$ ipython --no-banner

In [1]: import numpy as np

In [2]: np.set_printoptions(precision=3, suppress=True, linewidth=100)

In [3]: data, _ = np.linalg.qr(np.array([[0.0, -0.1, -0.5, 1.2],
   ...:     [0.3, 0.0, -0.9, -1.2],
   ...:     [-0.6, -1.1, 1.8, -0.6],
   ...:     [0.2, -2.0, 0.1, 2.2]]))

In [4]: print(data)
[[ 0.    -0.044 -0.963  0.267]
 [-0.429 -0.071 -0.238 -0.869]
 [ 0.857 -0.347 -0.087 -0.371]
 [-0.286 -0.934  0.096  0.191]]

In [5]: x0 = np.array([0, -3, -1, 3])

In [6]: rhs = data @ x0

In [7]: beta, lr = np.zeros(4), 1 / np.linalg.norm(data, 2) ** 2

In [8]: for i in range(250):
   ...:     beta -= lr * data.T @ (data @ beta - rhs)
   ...:     if i % 50 == 0: print(i, round(np.linalg.norm(data @ beta - rhs), 3))
   ...: 
0 0.0
50 0.0
100 0.0
150 0.0
200 0.0

In [9]: print(beta.round(3) + 0)
[ 0. -3. -1.  3.]

In [10]: print(round(float(np.linalg.cond(data)), 3))
1.0

In [11]: A2 = np.array([[1, -2, 2], [2, 2, -1], [2, 0, 0], [0, 1, 0]])

In [12]: print(data @ A2)
[[-2.014  0.178  0.044]
 [-1.045 -0.153 -0.787]
 [-0.01  -2.779  2.061]
 [-1.962 -1.106  0.363]]

In [13]: print(A2.T @ data.T)
[[-2.014 -1.045 -0.01  -1.962]
 [ 0.178 -0.153 -2.779 -1.106]
 [ 0.044 -0.787  2.061  0.363]]

In [14]: print(np.linalg.matrix_rank(data @ A2))
3

In [15]: x0 = np.array([-3, -2, 3, -3])

In [16]: print(np.sort(np.abs(np.degrees(np.angle(np.linalg.eigvals(data))))))
[  0.     89.049  89.049 180.   ]

In [17]: print(data.T @ (data @ x0))
[-3. -2.  3. -3.]

In [18]: T = np.stack([data, 5 * data, data[::-1]])

In [19]: print(np.linalg.norm(T, axis=(1, 2)))
[ 2. 10.  2.]

In [20]: print((T @ data.T).shape)
(3, 4, 4)

In [21]: print(np.round(np.einsum("bij,cij->bc", T, T), 3) + 0)
[[  4.  20.   0.]
 [ 20. 100.   0.]
 [  0.   0.   4.]]

In [22]: print(T.shape)
(3, 4, 4)

In [23]: print(np.linalg.matrix_rank(T))
[4 4 4]

In [24]: print(np.round(np.trace(data), 3))
0.033

In [25]: print(round(np.abs(np.linalg.eigvals(data)).max(), 3))
1.0

In [26]: arr = np.loadtxt("layer17.csv", delimiter=",")

In [27]: print(arr)
[[ 0.  1.  0.  0.  0.  0.  0.]
 [ 2.  3.  2.  0.  0.  3.  1.]
 [ 2.  3.  2.  0.  0.  3.  1.]
 [ 2.  3.  2.  0.  0.  3.  1.]
 [ 0.  2.  0.  0.  0.  0.  0.]
 [ 0.  1.  0.  0.  0.  0.  0.]
 [ 2.  3.  2.  0.  0.  3.  1.]
 [10.  5.  8.  2.  2. 11.  9.]
 [ 6.  4.  5.  1.  1.  7.  5.]
 [ 0.  2.  0.  0.  0.  0.  0.]
 [ 0.  2.  0.  0.  0.  0.  0.]
 [ 0.  2.  0.  0.  0.  0.  0.]
 [ 0.  2.  0.  0.  0.  0.  0.]
 [ 0.  1.  0.  0.  0.  0.  0.]
 [ 0.  2.  0.  0.  0.  0.  0.]
 [ 0.  2.  0.  0.  0.  0.  0.]
 [ 6.  4.  5.  1.  1.  7.  5.]
 [10.  5.  8.  2.  2. 11.  9.]
 [10.  5.  8.  2.  2. 11.  9.]
 [ 2.  3.  2.  0.  0.  3.  1.]
 [ 0.  1.  0.  0.  0.  0.  0.]
 [ 0.  2.  0.  0.  0.  0.  0.]
 [10.  5.  8.  2.  2. 11.  9.]]

In [28]: cen = arr - arr.mean(axis=0)

In [29]: evecs = np.linalg.svd(cen)[2][:3]

In [30]: A2 = cen - cen @ evecs.T @ evecs

In [31]: print(np.round(A2.std(axis=0), 3) + 0)
[0. 0. 0. 0. 0. 0. 0.]

In [32]: print(np.round(np.linalg.norm(A2) / np.linalg.norm(cen), 3))
0.0

In [33]: print(np.round(np.cov(cen @ evecs.T, rowvar=False), 3) + 0)
[[56.877  0.     0.   ]
 [ 0.     0.409  0.   ]
 [ 0.     0.     0.089]]
